% ipython --no-banner

In [1]: import numpy as np

In [2]: np.set_printoptions(precision=2, suppress=True, linewidth=140)

In [3]: E = np.loadtxt("x.csv", delimiter=",")

In [4]: E
Out[4]: 
array([[17.,  8., 14., 17.,  9.],
       [ 8.,  4.,  6.,  8.,  2.],
       [14.,  6., 13., 14., 13.],
       [17.,  8., 14., 17.,  9.],
       [ 9.,  2., 13.,  9., 26.]])

In [5]: np.linalg.matrix_power(E, 2)
Out[5]: 
array([[ 919.,  406.,  823.,  919.,  738.],
       [ 406.,  184.,  352.,  406.,  282.],
       [ 823.,  352.,  766.,  823.,  771.],
       [ 919.,  406.,  823.,  919.,  738.],
       [ 738.,  282.,  771.,  738., 1011.]])

In [6]: (E + E.T) / 2
Out[6]: 
array([[17.,  8., 14., 17.,  9.],
       [ 8.,  4.,  6.,  8.,  2.],
       [14.,  6., 13., 14., 13.],
       [17.,  8., 14., 17.,  9.],
       [ 9.,  2., 13.,  9., 26.]])

In [7]: np.round(np.linalg.det(E), 2)
Out[7]: np.float64(0.0)

In [8]: np.round(np.abs(np.linalg.eigvals(E)).max(), 2)
Out[8]: np.float64(58.93)

In [9]: np.allclose(E, E.T)
Out[9]: True

In [10]: E.inv()
AttributeError: 'numpy.ndarray' object has no attribute 'inv'


In [11]: E @ E
Out[11]: 
array([[ 919.,  406.,  823.,  919.,  738.],
       [ 406.,  184.,  352.,  406.,  282.],
       [ 823.,  352.,  766.,  823.,  771.],
       [ 919.,  406.,  823.,  919.,  738.],
       [ 738.,  282.,  771.,  738., 1011.]])

In [12]: U, sv, vt = np.linalg.svd(E)

In [13]: sv.round(2) + 0
Out[13]: array([58.93, 18.07,  0.  ,  0.  ,  0.  ])

In [14]: print(np.argmax(sv[:-1] / (sv[1:] + 1e-6)) + 1)
2

In [15]: M2 = U[:, :2] @ np.diag(sv[:2]) @ vt[:2]

In [16]: print(round(np.linalg.norm(E - M2) / np.linalg.norm(E), 2))
0.0

In [17]: round(float(np.abs(E - M2).max()), 2)
Out[17]: 0.0

In [18]: np.linalg.matrix_rank(E, rtol=0.05)
Out[18]: np.int64(2)

In [19]: np.linalg.matrix_rank(M2)
Out[19]: np.int64(2)

In [20]: M2
Out[20]: 
array([[17.,  8., 14., 17.,  9.],
       [ 8.,  4.,  6.,  8.,  2.],
       [14.,  6., 13., 14., 13.],
       [17.,  8., 14., 17.,  9.],
       [ 9.,  2., 13.,  9., 26.]])

In [21]: rng = np.random.default_rng(630)

In [22]: lab = rng.permutation(5)

In [23]: print(lab)
[2 1 3 0 4]

In [24]: M2 = E[lab][:, lab]

In [25]: np.round(np.sort(np.abs(np.linalg.eigvals(M2))), 2) + 0
Out[25]: array([ 0.  ,  0.  ,  0.  , 18.07, 58.93])

In [26]: M2
Out[26]: 
array([[13.,  6., 14., 14., 13.],
       [ 6.,  4.,  8.,  8.,  2.],
       [14.,  8., 17., 17.,  9.],
       [14.,  8., 17., 17.,  9.],
       [13.,  2.,  9.,  9., 26.]])

In [27]: round(float(np.linalg.det(M2)), 2), np.round(np.linalg.det(E[lab]), 2)
Out[27]: (0.0, np.float64(0.0))

In [28]: theta = rng.uniform(0, 2 * np.pi, 11)

In [29]: O, _ = np.linalg.qr(np.array([[0.9, 0.0], [0.7, 1.1], [-1.2, 1.4]]))

In [30]: A = 3 * np.c_[np.cos(theta), np.sin(theta)] @ O.T

In [31]: A
Out[31]: 
array([[-1.61, -2.46,  0.6 ],
       [ 0.53,  2.36,  1.77],
       [-0.45,  1.28,  2.68],
       [ 1.71,  2.06, -1.36],
       [ 1.71,  2.07, -1.34],
       [ 1.65,  2.38, -0.8 ],
       [ 0.86, -0.64, -2.8 ],
       [ 1.41,  0.54, -2.59],
       [ 0.53,  2.36,  1.77],
       [-0.08,  1.76,  2.43],
       [-1.3 , -2.68, -0.38]])

In [32]: U, sv, vt = np.linalg.svd(A)

In [33]: evecs = vt[:(sv > 1e-8).sum()]

In [34]: x = A[4] + -3 * A[6] + rng.integers(2) * np.eye(3)[2]

In [35]: x
Out[35]: array([-0.86,  3.99,  7.06])

In [36]: round(float(np.linalg.norm(x - evecs.T @ evecs @ x)), 2)
Out[36]: 0.0

In [37]: evecs.T @ evecs
Out[37]: 
array([[ 0.33,  0.37, -0.29],
       [ 0.37,  0.8 ,  0.16],
       [-0.29,  0.16,  0.88]])

In [38]: np.allclose(evecs.T @ evecs @ x, x)
Out[38]: True

In [39]: np.linalg.matrix_rank(np.vstack([A, x]))
Out[39]: np.int64(2)

In [40]: np.unique(A.round(6), axis=0).shape
Out[40]: (11, 3)

In [41]: np.abs(np.diag(np.linalg.qr(A)[1])) > 1e-9
Out[41]: array([ True,  True, False])

In [42]: A @ np.linalg.pinv(A) @ A
Out[42]: 
array([[-1.61, -2.46,  0.6 ],
       [ 0.53,  2.36,  1.77],
       [-0.45,  1.28,  2.68],
       [ 1.71,  2.06, -1.36],
       [ 1.71,  2.07, -1.34],
       [ 1.65,  2.38, -0.8 ],
       [ 0.86, -0.64, -2.8 ],
       [ 1.41,  0.54, -2.59],
       [ 0.53,  2.36,  1.77],
       [-0.08,  1.76,  2.43],
       [-1.3 , -2.68, -0.38]])

In [43]: Xc = A - A.mean(axis=1)
ValueError: operands could not be broadcast together with shapes (11,3) (11,) 


In [44]: Xc = A - A.mean(axis=0)

In [45]: U, sv, vt = np.linalg.svd(Xc, full_matrices=False)

In [46]: np.linalg.matrix_rank(Xc)
Out[46]: np.int64(2)

In [47]: vt[0] * np.sign(vt[0, np.abs(vt[0]).argmax()])
Out[47]: array([0.19, 0.8 , 0.57])

In [48]: np.abs(U[:, 0]).argmax()
Out[48]: np.int64(10)

In [49]: print(np.abs(vt[0]).argmax())
1

In [50]: round(float((sv ** 2).sum() ** 2 / (sv ** 4).sum()), 2)
Out[50]: 2.0

In [51]: sv.round(2) + 0
Out[51]: array([6.82, 6.54, 0.  ])

In [52]: U, sv, vt = np.linalg.svd(A)

In [53]: print(np.argmax(sv[:-1] / (sv[1:] + 1e-6)) + 1)
2

In [54]: M2 = U[:, :2] @ np.diag(sv[:2]) @ vt[:2]

In [55]: M2
Out[55]: 
array([[-1.61, -2.46,  0.6 ],
       [ 0.53,  2.36,  1.77],
       [-0.45,  1.28,  2.68],
       [ 1.71,  2.06, -1.36],
       [ 1.71,  2.07, -1.34],
       [ 1.65,  2.38, -0.8 ],
       [ 0.86, -0.64, -2.8 ],
       [ 1.41,  0.54, -2.59],
       [ 0.53,  2.36,  1.77],
       [-0.08,  1.76,  2.43],
       [-1.3 , -2.68, -0.38]])

In [56]: Xc = A - A.mean(axis=0)

In [57]: evecs = np.linalg.svd(Xc)[2][:2]

In [58]: M2 = Xc - Xc @ evecs.T @ evecs

In [59]: np.round(np.linalg.norm(M2) / np.linalg.norm(Xc), 2)
Out[59]: np.float64(0.0)

In [60]: print(np.diag(evecs.T @ evecs))
[0.33 0.8  0.88]

In [61]: arr = np.load("test3.npy")

In [62]: arr
Out[62]: 
array([[-2.28,  1.82, -0.58,  0.36],
       [-2.4 ,  1.69, -0.59,  0.17],
       [-1.03, -1.73, -0.03, -2.22],
       [-1.88,  2.11, -0.53,  0.86],
       [-2.45, -0.25, -0.42, -1.67],
       [ 2.69, -0.52,  0.54,  1.09],
       [-2.67,  0.38, -0.52, -1.21],
       [-1.41,  2.27, -0.46,  1.29],
       [ 0.35,  2.07, -0.12,  2.14],
       [-2.63,  0.22, -0.5 , -1.34],
       [-2.22, -0.63, -0.35, -1.89],
       [-2.46,  1.61, -0.59,  0.06],
       [-0.11,  2.22, -0.22,  2.01]])

In [63]: r = np.linalg.matrix_rank(arr)

In [64]: r
Out[64]: np.int64(2)

In [65]: N = np.linalg.svd(arr)[2][r:].T

In [66]: N @ N.T
Out[66]: 
array([[ 0.19,  0.23, -0.17, -0.26],
       [ 0.23,  0.4 ,  0.1 , -0.42],
       [-0.17,  0.1 ,  0.96, -0.01],
       [-0.26, -0.42, -0.01,  0.45]])

In [67]: N.shape
Out[67]: (4, 2)

In [68]: np.linalg.matrix_rank(arr.T @ arr), np.linalg.matrix_rank(arr @ arr.T)
Out[68]: (np.int64(2), np.int64(2))

In [69]: M2 = np.array([[0, 2], [3, 2], [3, 0], [1, 3]])

In [70]: print(np.linalg.matrix_rank(arr @ M2))
2

In [71]: np.linalg.matrix_rank(np.vstack([arr, M2.T]))
Out[71]: np.int64(4)

In [72]: np.vstack([arr, M2.T]).shape
Out[72]: (15, 4)

In [73]: M2 @ arr
ValueError: matmul: Input operand 1 has a mismatch in its core dimension 0, with gufunc signature (n?,k),(k,m?)->(n?,m?) (size 13 is different from 2)


In [74]: U, sv, vt = np.linalg.svd(arr)

In [75]: evecs = vt[:(sv > 1e-8).sum()]

In [76]: x = arr[2] + 5 * arr[4] + rng.integers(2) * np.eye(4)[3]

In [77]: print(x)
[-13.26  -2.97  -2.14 -10.55]

In [78]: print(np.allclose(evecs.T @ evecs @ x, x))
True

In [79]: round(np.linalg.norm(x - evecs.T @ evecs @ x), 2)
Out[79]: np.float64(0.0)

In [80]: np.diag(evecs.T @ evecs)
Out[80]: array([0.81, 0.6 , 0.04, 0.55])

In [81]: K = np.load("m.npy")

In [82]: K
Out[82]: 
array([[ 3.95,  1.83, -9.68],
       [ 3.87,  1.58, -9.2 ],
       [ 3.75,  1.2 , -8.47],
       [ 3.66,  0.95, -7.97],
       [ 2.88, -0.52, -4.44],
       [ 2.72, -0.69, -3.88],
       [ 1.96, -1.  , -1.91],
       [ 0.89, -0.56, -0.53],
       [ 0.6 , -0.36, -0.33],
       [ 0.45, -0.27, -0.24],
       [-0.24,  0.11,  0.12],
       [-1.69, -0.47,  1.44],
       [-1.74, -0.55,  1.54],
       [-2.2 , -1.43,  2.42],
       [-2.7 , -2.93,  3.8 ],
       [-3.53, -6.84,  7.26]])

In [83]: Xc = K - K.mean(axis=0)

In [84]: U, sv, vt = np.linalg.svd(Xc, full_matrices=False)

In [85]: print(np.abs(U[:, 0]).argmax())
15

In [86]: np.round(Xc.mean(axis=0), 2) + 0
Out[86]: array([0., 0., 0.])

In [87]: vt[0] * np.sign(vt[0, np.abs(vt[0]).argmax()])
Out[87]: array([-0.43, -0.3 ,  0.85])

In [88]: gram = np.cov(K, rowvar=False)

In [89]: np.corrcoef(K.T)
Out[89]: 
array([[ 1.  ,  0.76, -0.96],
       [ 0.76,  1.  , -0.83],
       [-0.96, -0.83,  1.  ]])

In [90]: np.median(K, axis=0)
Out[90]: array([ 0.74, -0.49, -0.43])

In [91]: print(np.argwhere(np.triu(np.abs(np.corrcoef(K.T)) > 0.8, 1)))
[[0 2]
 [1 2]]

In [92]: W0 = np.load("mat.npy")

In [93]: W0
Out[93]: 
array([[-1.  ,  2.97,  1.03],
       [-1.  ,  2.97,  0.99],
       [-1.03,  2.99,  0.99],
       [-1.  ,  2.98,  1.  ],
       [-0.99,  2.97,  1.01],
       [-4.04, -0.03, -3.  ],
       [-4.  ,  0.  , -2.99],
       [-4.01, -0.03, -2.97],
       [-4.  ,  0.  , -2.97],
       [-4.01, -0.03, -2.99],
       [-1.02,  0.98, -0.01],
       [-0.98,  0.99, -0.03],
       [-0.98,  0.97,  0.  ],
       [-0.98,  1.01,  0.02],
       [-1.02,  1.  , -0.01]])

In [94]: theta = np.radians(135)

In [95]: R = np.eye(3)

In [96]: R[1, 1] = R[0, 0] = np.cos(theta)

In [97]: R[1, 0], R[0, 1] = -np.sin(theta), np.sin(theta)

In [98]: R
Out[98]: 
array([[-0.71,  0.71,  0.  ],
       [-0.71, -0.71,  0.  ],
       [ 0.  ,  0.  ,  1.  ]])

In [99]: M2 = W0 @ R.T

In [100]: np.round(np.linalg.det(R), 2), round(float(np.trace(R)), 2)
Out[100]: (np.float64(1.0), -0.41)

In [101]: np.allclose(np.linalg.norm(W0, axis=1), np.linalg.norm(M2, axis=1))
Out[101]: True

In [102]: np.allclose(W0 @ W0.T, M2 @ M2.T)
Out[102]: True

In [103]: print(np.abs(M2 - W0).max(axis=0))
[6.88 4.38 0.  ]

In [104]: proj = W0 @ np.linalg.solve(W0.T @ W0, W0.T)

In [105]: round(np.trace(proj), 2)
Out[105]: np.float64(3.0)

In [106]: np.allclose(proj @ proj, proj)
Out[106]: True

In [107]: print(np.round(np.linalg.eigvalsh(proj), 2) + 0)
[0. 0. 0. 0. 0. 0. 0. 0. 0. 0. 0. 0. 1. 1. 1.]

In [108]: np.diag(proj)
Out[108]: array([0.18, 0.21, 0.2 , 0.21, 0.2 , 0.2 , 0.22, 0.2 , 0.2 , 0.2 , 0.25, 0.11, 0.21, 0.2 , 0.21])

In [109]: round(float(np.linalg.norm(W0[11] - W0[6])), 2)
Out[109]: 4.34

In [110]: np.linalg.norm(W0, axis=1).argmax()
Out[110]: np.int64(5)

In [111]: round(float(W0[11] @ W0[6]), 2)
Out[111]: 4.01

In [112]: x = np.array([-2, 2, 2])

In [113]: rhs = W0 @ x

In [114]: np.round(np.linalg.pinv(W0) @ W0, 2) + 0
Out[114]: 
array([[1., 0., 0.],
       [0., 1., 0.],
       [0., 0., 1.]])

In [115]: rhs = rhs + 0.02 * rng.normal(size=15)

In [116]: rhs
Out[116]: array([10.  ,  9.94, 10.06,  9.98,  9.97,  1.98,  2.02,  2.01,  2.05,  1.99,  3.99,  3.89,  3.86,  4.02,  3.99])

In [117]: coef, *_ = np.linalg.lstsq(W0, rhs)

In [118]: print(round(np.linalg.norm(rhs - W0 @ coef), 2))
0.07

In [119]: M = np.load("w.npy")

In [120]: M
Out[120]: 
array([[ 1, -2, -1,  0,  2],
       [ 1,  0,  1, -1, -2],
       [-2,  1,  2,  2,  0],
       [-2, -2, -4,  3,  8]])

In [121]: U, sv, vt = np.linalg.svd(M)

In [122]: evecs = vt[:(sv > 1e-8).sum()]

In [123]: x = M[0] + -3 * M[2] + rng.integers(2) * np.eye(5)[1]

In [124]: print(x)
[ 7. -5. -7. -6.  2.]

In [125]: np.linalg.matrix_rank(np.vstack([M, x]))
Out[125]: np.int64(3)

In [126]: evecs.T @ evecs
Out[126]: 
array([[ 0.47, -0.37, -0.03, -0.31, -0.12],
       [-0.37,  0.64, -0.17, -0.03, -0.25],
       [-0.03, -0.17,  0.78,  0.27, -0.26],
       [-0.31, -0.03,  0.27,  0.43,  0.27],
       [-0.12, -0.25, -0.26,  0.27,  0.68]])

In [127]: np.round(np.linalg.norm(x - evecs.T @ evecs @ x), 2)
Out[127]: np.float64(0.0)
